$ python -q
>>> import numpy as np
>>> from numpy import linalg as LA
>>> np.set_printoptions(precision=3, suppress=True, linewidth=100)
>>> def tidy(a):
...     return np.round(a, 3) + 0
... 
>>> data = np.loadtxt("test1.csv", delimiter=",")
>>> tidy(data)
array([[ 0.89 , -0.329,  0.256, -0.183],
       [-0.329,  0.012,  0.768, -0.549],
       [ 0.256,  0.768,  0.402,  0.427],
       [-0.183, -0.549,  0.427,  0.695]])
>>> # orthonormal columns
>>> ev, V = LA.eigh(data)
>>> x = np.array([0, 0, 1, -2])
>>> tidy(LA.eigvalsh(data[1:, 1:]))
array([-0.89,  1.  ,  1.  ])
>>> tidy(V * np.maximum(ev, 0) @ V.T)
array([[ 0.945, -0.165,  0.128, -0.091],
       [-0.165,  0.506,  0.384, -0.274],
       [ 0.128,  0.384,  0.701,  0.213],
       [-0.091, -0.274,  0.213,  0.848]])
>>> tidy(V * np.abs(ev) @ V.T)
array([[1., 0., 0., 0.],
       [0., 1., 0., 0.],
       [0., 0., 1., 0.],
       [0., 0., 0., 1.]])
>>> tidy(x @ data @ x)
np.float64(1.476)
>>> out = LA.inv(data)
>>> (np.abs(out) > 1e-9).astype(int)
array([[1, 1, 1, 1],
       [1, 1, 1, 1],
       [1, 1, 1, 1],
       [1, 1, 1, 1]])
>>> tidy(LA.det(data) * out)
array([[-0.89 ,  0.329, -0.256,  0.183],
       [ 0.329, -0.012, -0.768,  0.549],
       [-0.256, -0.768, -0.402, -0.427],
       [ 0.183,  0.549, -0.427, -0.695]])
>>> tidy(LA.inv(out))
array([[ 0.89 , -0.329,  0.256, -0.183],
       [-0.329,  0.012,  0.768, -0.549],
       [ 0.256,  0.768,  0.402,  0.427],
       [-0.183, -0.549,  0.427,  0.695]])
>>> tidy(LA.slogdet(data)[0])
np.float64(-1.0)
>>> tidy(LA.cond(data))
np.float64(1.0)
>>> O, V = LA.qr(data[:, :2])[0], LA.qr(data[:, 2:])[0]
>>> sig = LA.svd(O.T @ V, compute_uv=False)
>>> np.degrees(np.arccos(sig.clip(0, 1)))
array([90., 90.])
>>> ev, V = LA.eig(data)
>>> tidy(np.sort(LA.eigvals(data.T)))
array([-1.,  1.,  1.,  1.])
>>> tidy(np.sort(LA.eigvals(data @ data)))
array([1., 1., 1., 1.])
>>> tidy(np.abs(LA.eigvals(data)).max())
np.float64(1.0)
>>> tidy((data + data.T) / 2)
array([[ 0.89 , -0.329,  0.256, -0.183],
       [-0.329,  0.012,  0.768, -0.549],
       [ 0.256,  0.768,  0.402,  0.427],
       [-0.183, -0.549,  0.427,  0.695]])
>>> np.trace(data)
np.float64(2.0)
>>> tidy(LA.det(data))
np.float64(-1.0)
>>> tidy(data @ data)
array([[1., 0., 0., 0.],
       [0., 1., 0., 0.],
       [0., 0., 1., 0.],
       [0., 0., 0., 1.]])
>>> np.allclose(data @ data.T, data.T @ data)
True
>>> (data - data.T) / 2
array([[0., 0., 0., 0.],
       [0., 0., 0., 0.],
       [0., 0., 0., 0.],
       [0., 0., 0., 0.]])
>>> tidy(np.sort(np.abs(LA.eigvals(data))))
array([1., 1., 1., 1.])
>>> J = np.load("mat.npy")
>>> J
array([[  0,  -2, -10,   0],
       [  0,  -1,  -5,   0],
       [  0,   2,  10,   0]])
>>> J.reshape(-1, 2)
array([[  0,  -2],
       [-10,   0],
       [  0,  -1],
       [ -5,   0],
       [  0,   2],
       [ 10,   0]])
>>> t3 = J.reshape(3, 2, -1)
>>> t3[:, 0]
array([[ 0, -2],
       [ 0, -1],
       [ 0,  2]])
>>> rank = LA.matrix_rank(J)
>>> rank
np.int64(1)
>>> null = LA.svd(J)[2][rank:].T
>>> [int(LA.matrix_rank(np.delete(J, i, axis=0))) for i in range(3)]
[1, 1, 1]
>>> [int(LA.matrix_rank(J[:i])) for i in range(1, len(J) + 1)]
[1, 1, 1]
>>> tidy(null @ null.T)
array([[ 1.   ,  0.   ,  0.   ,  0.   ],
       [ 0.   ,  0.962, -0.192,  0.   ],
       [ 0.   , -0.192,  0.038,  0.   ],
       [ 0.   ,  0.   ,  0.   ,  1.   ]])
>>> LA.matrix_rank(J.T @ J), LA.matrix_rank(J @ J.T)
(np.int64(1), np.int64(1))
>>> tidy(J @ null)
array([[0., 0., 0.],
       [0., 0., 0.],
       [0., 0., 0.]])
>>> F = np.load("run0.npy")
>>> F
array([[1, 0, 0, 0],
       [0, 1, 0, 0],
       [2, 3, 1, 0],
       [2, 1, 0, 1]])
>>> # triangular: eigenvalues sit on the diagonal
>>> P = np.triu(np.array([[1, 2, -2, 1], [-3, 2, 3, 2], [-3, 0, 0, -3], [3, -1, 2, 2]]), 1) + np.eye(4)
>>> out = P @ F @ LA.inv(P)
>>> out
array([[  -1.,   -1.,   -1.,    1.],
       [  10.,   -8.,   47.,  149.],
       [  -4.,    8.,  -31., -108.],
       [   2.,   -3.,   13.,   44.]])
>>> np.trace(out), np.trace(F)
(np.float64(4.0), np.int64(4))
>>> LA.matrix_rank(out)
np.int64(4)
>>> K = np.load("data.npy")
>>> K
array([[1, 2, 1, 3],
       [0, 1, 1, 0],
       [0, 1, 3, 1]])
>>> K.reshape(2, -1)
array([[1, 2, 1, 3, 0, 1],
       [1, 0, 0, 1, 3, 1]])
>>> K.reshape(-1, 2)
array([[1, 2],
       [1, 3],
       [0, 1],
       [1, 0],
       [0, 1],
       [3, 1]])
>>> K.ravel(order="F")
array([1, 0, 0, 2, 1, 1, 1, 1, 3, 3, 0, 1])
>>> t3 = K.reshape(3, 2, -1)
>>> t3.shape
(3, 2, 2)
>>> np.einsum("ihd,jhd->hij", t3, t3).shape
(2, 3, 3)
>>> t3.transpose(1, 0, 2)
array([[[1, 2],
        [0, 1],
        [0, 1]],

       [[1, 3],
        [1, 0],
        [3, 1]]])
>>> cov = K.T @ K
>>> np.trace(cov), (K ** 2).sum()
(np.int64(28), np.int64(28))
>>> LA.matrix_rank(cov)
np.int64(3)
>>> tidy(LA.svd(K, compute_uv=False) ** 2)
array([22.394,  5.127,  0.479])
>>> W = np.array([[5, 9], [6, 3], [2, 9], [8, 2]])
>>> c = np.array([2, 5])
>>> H = np.maximum(K @ W + c, 0)
>>> H
array([[45, 35],
       [10, 17],
       [22, 37]])
>>> LA.matrix_rank(H)
np.int64(2)
>>> C = np.array([[0, 1, 4], [5, 1, 0]])
>>> (H @ C).round(6).argmax(axis=1)
array([2, 0, 0])
>>> W @ C
array([[45, 14, 20],
       [15,  9, 24],
       [45, 11,  8],
       [10, 10, 32]])
>>> H @ C
array([[175,  80, 180],
       [ 85,  27,  40],
       [185,  59,  88]])
>>> rng = np.random.default_rng(4775)
>>> out = K + rng.integers(-2, 3, (3, 2)) @ rng.integers(-2, 3, (2, 4))
>>> out
array([[ 3,  2,  3, -3],
       [ 1,  1,  2, -6],
       [ 2,  1,  5, -5]])
>>> np.abs(out - K).sum(axis=1)
array([10,  8, 10])
>>> LA.matrix_rank(out - K, tol=1e-8)
np.int64(2)
>>> out - K
array([[ 2,  0,  2, -6],
       [ 1,  0,  1, -6],
       [ 2,  0,  2, -6]])
>>> tidy(LA.svd(out - K, compute_uv=False))
array([11.173,  1.074,  0.   ])
>>> W = np.array([[5, 1, 5], [0, 2, 2], [3, 0, 3], [4, 0, 4]])
>>> c = np.array([3, 2, -1])
>>> H = np.maximum(out @ W + c, 0)
>>> H
array([[15,  9, 15],
       [ 0,  5,  0],
       [ 8,  6,  6]])
>>> LA.matrix_rank(H)
np.int64(3)
>>> C = np.array([[2, 0], [2, 1], [1, 0]])
>>> W @ C
array([[17,  1],
       [ 6,  2],
       [ 9,  0],
       [12,  0]])
>>> H @ C
array([[63,  9],
       [10,  5],
       [34,  6]])
>>> m1 = np.load("dump.npy")
>>> m1
array([[-3,  0,  0,  0],
       [ 0, -2,  0,  0],
       [ 0,  0,  1,  0],
       [ 0,  0, -1, -2]])
>>> # splits into 3 blocks
>>> tidy(np.sort(LA.eigvals(m1)))
array([-3., -2., -2.,  1.])
>>> [int(LA.matrix_rank(LA.matrix_power(m1, p))) for p in range(1, 5)]
[4, 4, 4, 4]
>>> u, r1 = m1[3], m1[0]
>>> u @ r1
np.int64(0)
>>> u @ u
np.int64(5)
>>> p = (u @ r1) / (u @ u) * u
>>> LA.matrix_rank(np.outer(u, r1))
np.int64(1)
>>> (r1 - p) @ u
np.float64(0.0)
>>> np.outer(u, r1)
array([[0, 0, 0, 0],
       [0, 0, 0, 0],
       [3, 0, 0, 0],
       [6, 0, 0, 0]])
>>> p
array([ 0.,  0., -0., -0.])
>>> tidy(LA.norm(u + r1) ** 2 + LA.norm(u - r1) ** 2)
np.float64(28.0)
>>> out = m1 / LA.norm(m1, axis=1, keepdims=True)
>>> cov = out @ out.T
>>> (cov - 2 * np.eye(4)).round(6).argmax(axis=1)
array([1, 0, 0, 0])
>>> tidy(cov)
array([[ 1.   ,  0.   ,  0.   ,  0.   ],
       [ 0.   ,  1.   ,  0.   ,  0.   ],
       [ 0.   ,  0.   ,  1.   , -0.447],
       [ 0.   ,  0.   , -0.447,  1.   ]])
>>> np.argwhere(np.triu(np.abs(cov) > 0.95, 1))
array([], shape=(0, 2), dtype=int64)
>>> tidy(LA.norm(out, axis=1))
array([1., 1., 1., 1.])
>>> LA.matrix_power(m1, 4)
array([[81,  0,  0,  0],
       [ 0, 16,  0,  0],
       [ 0,  0,  1,  0],
       [ 0,  0,  5, 16]])
>>> np.allclose(m1 @ m1.T, m1.T @ m1)
False
>>> m1 @ m1
array([[9, 0, 0, 0],
       [0, 4, 0, 0],
       [0, 0, 1, 0],
       [0, 0, 1, 4]])
>>> out = LA.inv(m1)
>>> tidy(LA.det(m1) * LA.det(out))
np.float64(1.0)
>>> m1 @ out
array([[1., 0., 0., 0.],
       [0., 1., 0., 0.],
       [0., 0., 1., 0.],
       [0., 0., 0., 1.]])
>>> np.allclose(out, m1.T)
False
>>> A = np.loadtxt("a.csv", delimiter=",")
>>> A
array([[-16.225,   2.82 , -42.518],
       [-14.679,   2.518, -40.48 ],
       [-10.039,   1.656, -34.242],
       [ -6.419,   1.041, -29.202],
       [ -1.063,   0.274, -21.232],
       [  0.83 ,   0.069, -18.133],
       [  1.019,   0.052, -17.811],
       [  4.668,  -0.056, -10.182],
       [  1.204,   0.469,  -1.254],
       [  1.124,   0.449,  -1.184],
       [  0.762,   0.34 ,  -0.847],
       [  0.284,   0.147,  -0.344],
       [ -0.174,  -0.106,   0.233],
       [ -0.931,  -0.789,   1.597],
       [ -0.939,  -0.8  ,   1.617],
       [ -1.541,  -2.428,   4.546]])
>>> # column 2 dominates
>>> Xc = A - A.mean(axis=0)
>>> V = LA.svd(Xc)[2][:1]
>>> out = Xc - Xc @ V.T @ V
>>> tidy(out.std(axis=0))
array([3.084, 0.658, 0.975])
>>> tidy(np.diag(V.T @ V))
array([0.09 , 0.004, 0.907])
>>> tidy(np.cov(Xc @ V.T, rowvar=False))
np.float64(290.138)
>>> z = A[:, 1] > np.median(A[:, 1])
>>> u = A[z].mean(axis=0) - A[~z].mean(axis=0)
>>> z.astype(int)
array([1, 1, 1, 1, 1, 0, 0, 0, 1, 1, 1, 0, 0, 0, 0, 0])
>>> th = np.radians(180)
>>> Rm = np.eye(3)
>>> Rm[2, 2] = Rm[0, 0] = np.cos(th)
>>> Rm[2, 0], Rm[0, 2] = -np.sin(th), np.sin(th)
>>> tidy(Rm)
array([[-1.,  0.,  0.],
       [ 0.,  1.,  0.],
       [ 0.,  0., -1.]])
>>> out = A @ Rm.T
>>> np.allclose(LA.norm(A, axis=1), LA.norm(out, axis=1))
True
>>> tidy(out)
array([[16.225,  2.82 , 42.518],
       [14.679,  2.518, 40.48 ],
       [10.039,  1.656, 34.242],
       [ 6.419,  1.041, 29.202],
       [ 1.063,  0.274, 21.232],
       [-0.83 ,  0.069, 18.133],
       [-1.019,  0.052, 17.811],
       [-4.668, -0.056, 10.182],
       [-1.204,  0.469,  1.254],
       [-1.124,  0.449,  1.184],
       [-0.762,  0.34 ,  0.847],
       [-0.284,  0.147,  0.344],
       [ 0.174, -0.106, -0.233],
       [ 0.931, -0.789, -1.597],
       [ 0.939, -0.8  , -1.617],
       [ 1.541, -2.428, -4.546]])
>>> np.allclose(A @ A.T, out @ out.T)
True
>>> np.abs(out - A).max(axis=0)
array([32.45 ,  0.   , 85.036])
>>> cov = np.cov(A, rowvar=False)
>>> tidy(np.corrcoef(A[:, 2], A[:, 1])[0, 1])
np.float64(-0.836)
>>> tidy(A.std(axis=0))
array([ 5.82 ,  1.223, 15.733])
>>> tidy(np.median(A, axis=0))
array([-0.552,  0.211, -5.718])
>>> np.argwhere(np.triu(np.abs(np.corrcoef(A.T)) > 0.8, 1))
array([[0, 2],
       [1, 2]])
>>> tidy(np.polyfit(A[:, 2], A[:, 1], 1))
array([-0.065, -0.497])
>>> x = np.array([2, 0, -1])
>>> LA.norm(A @ x) <= LA.norm(A, 2) * LA.norm(x) + 1e-9
np.True_
>>> (A @ x).argmax()
np.int64(6)
